% ipython --no-banner

In [1]: import numpy as np

In [2]: from numpy import linalg as LA

In [3]: np.set_printoptions(precision=2, suppress=True, linewidth=120, legacy="1.25")

In [4]: W0 = np.load("layer1.npy")

In [5]: W0
Out[5]: 
array([[-1.97,  0.47, -0.55],
       [-2.07,  1.26, -1.01],
       [-2.41,  1.17, -0.99],
       [-2.72,  0.71, -0.84],
       [-2.29,  1.18, -1.39],
       [-1.57,  0.93, -1.12],
       [ 2.79, -0.59, -2.47],
       [ 2.48, -0.77, -3.07],
       [ 3.15, -0.99, -3.48],
       [ 3.4 , -0.85, -2.3 ],
       [ 2.72, -0.78, -2.91],
       [ 3.16, -0.96, -3.2 ],
       [-3.8 ,  2.89,  2.98],
       [-2.66,  2.82,  3.16],
       [-2.87,  3.33,  2.64],
       [-2.66,  3.04,  3.45],
       [-2.9 ,  2.88,  3.37],
       [-3.45,  2.67,  2.77]])

In [6]: C = W0[[4, 14]].astype(float)

In [7]: for _ in range(6):
   ...:     labels = LA.norm(W0[:, None] - C, axis=-1).argmin(axis=1)
   ...:     C = np.array([W0[labels == j].mean(axis=0) for j in range(2)])
   ...: 

In [8]: labels
Out[8]: array([0, 0, 0, 0, 0, 0, 0, 0, 0, 0, 0, 0, 1, 1, 1, 1, 1, 1])

In [9]: C[1] - C[0]
Out[9]: array([-3.45,  2.87,  5.01])

In [10]: C
Out[10]: 
array([[ 0.39,  0.06, -1.94],
       [-3.06,  2.94,  3.06]])

In [11]: cen = (W0 - W0.mean(axis=0)) / W0.std(axis=0)

In [12]: np.argwhere(np.abs(cen) > 2)
Out[12]: array([], shape=(0, 2), dtype=int64)

In [13]: cen.std(axis=0)
Out[13]: array([1., 1., 1.])

In [14]: c = LA.lstsq(np.delete(cen, 0, axis=1), cen[:, 0])[0]

In [15]: c
Out[15]: array([-1.6 ,  0.73])

In [16]: np.abs(c).argmax()
Out[16]: 0

In [17]: np.round(1 - np.var(cen[:, 0] - np.delete(cen, 0, axis=1) @ c), 2)
Out[17]: 0.84

In [18]: B = np.c_[W0[:, :2] @ np.array([[3, 1], [1, 1]]), np.array([-2, -2, 1, 3, 5, 3, 2, 0, -4, 0, 0, 0, 2, -2, -4, -3, -4, 0])]

In [19]: B
Out[19]: 
array([[-5.44, -1.5 , -2.  ],
       [-4.95, -0.81, -2.  ],
       [-6.06, -1.24,  1.  ],
       [-7.45, -2.01,  3.  ],
       [-5.69, -1.11,  5.  ],
       [-3.78, -0.64,  3.  ],
       [ 7.78,  2.2 ,  2.  ],
       [ 6.67,  1.71,  0.  ],
       [ 8.46,  2.16, -4.  ],
       [ 9.35,  2.55,  0.  ],
       [ 7.38,  1.94,  0.  ],
       [ 8.52,  2.2 ,  0.  ],
       [-8.51, -0.91,  2.  ],
       [-5.16,  0.16, -2.  ],
       [-5.28,  0.46, -4.  ],
       [-4.94,  0.38, -3.  ],
       [-5.82, -0.02, -4.  ],
       [-7.68, -0.78,  0.  ]])

In [20]: LA.norm(LA.qr(W0)[0].T @ B, axis=0) ** 2 / ((B ** 2).sum(axis=0) + 1e-12)
Out[20]: array([1.  , 1.  , 0.34])

In [21]: np.round(LA.lstsq(W0, B[:, 0])[0], 2) + 0
Out[21]: array([3., 1., 0.])

In [22]: np.round(LA.norm(B - W0 @ LA.lstsq(W0, B)[0], axis=0), 2) + 0
Out[22]: array([0.  , 0.  , 8.97])

In [23]: rng = np.random.default_rng(185)

In [24]: K = (rng.random((7, 7)) < 0.3) + np.eye(7)

In [25]: K /= K.sum(axis=1, keepdims=True)

In [26]: K
Out[26]: 
array([[0.5 , 0.  , 0.  , 0.  , 0.  , 0.25, 0.25],
       [0.  , 0.2 , 0.2 , 0.2 , 0.2 , 0.  , 0.2 ],
       [0.  , 0.5 , 0.5 , 0.  , 0.  , 0.  , 0.  ],
       [0.  , 0.  , 0.  , 1.  , 0.  , 0.  , 0.  ],
       [0.  , 0.33, 0.33, 0.  , 0.33, 0.  , 0.  ],
       [0.33, 0.  , 0.  , 0.  , 0.33, 0.33, 0.  ],
       [0.  , 0.  , 0.  , 0.33, 0.33, 0.  , 0.33]])

In [27]: LA.cond(K) > 100
Out[27]: True

In [28]: [round(float(x), 2) for x in LA.svd(K, compute_uv=False)[:3]]
Out[28]: [1.12, 0.93, 0.79]

In [29]: B = np.array([[5, 2], [2, 4], [4, 1], [0, 5], [3, 3], [4, 3], [4, 5]])

In [30]: LA.matrix_rank(K @ B)
Out[30]: 2

In [31]: W = np.array([[-8, 1, 1, -1],
    ...:     [8, -8, -8, -7],
    ...:     [-1, -9, -4, 6],
    ...:     [-9, -7, -8, 2],
    ...:     [2, 3, -1, 1],
    ...:     [-9, 5, 0, 8],
    ...:     [-4, 3, 6, 2]])

In [32]: c = np.array([5, 4, 7, 5])

In [33]: hid = np.maximum(K @ W + c, 0)

In [34]: (hid > 0).mean(axis=0)
Out[34]: array([0.57, 0.57, 0.86, 1.  ])

In [35]: LA.matrix_rank(hid)
Out[35]: 4

In [36]: C = np.array([[3, 2, 3], [-3, 1, 2], [-1, -1, 3], [1, -3, -2]])

In [37]: W @ C
Out[37]: 
array([[-29, -13, -17],
       [ 49,  37,  -2],
       [ 34, -25, -45],
       [  4, -23, -69],
       [ -1,   5,   7],
       [-34, -37, -33],
       [-25, -17,   8]])

In [38]: hid @ C
Out[38]: 
array([[-21.5 , -23.5 ,  26.  ],
       [ 13.2 , -12.6 ,  13.8 ],
       [ 29.  ,   2.5 ,  19.5 ],
       [  7.  , -21.  , -14.  ],
       [ 26.33,  -1.67,  22.  ],
       [-20.33, -23.  ,  19.67],
       [ -6.33, -19.67,  16.  ]])
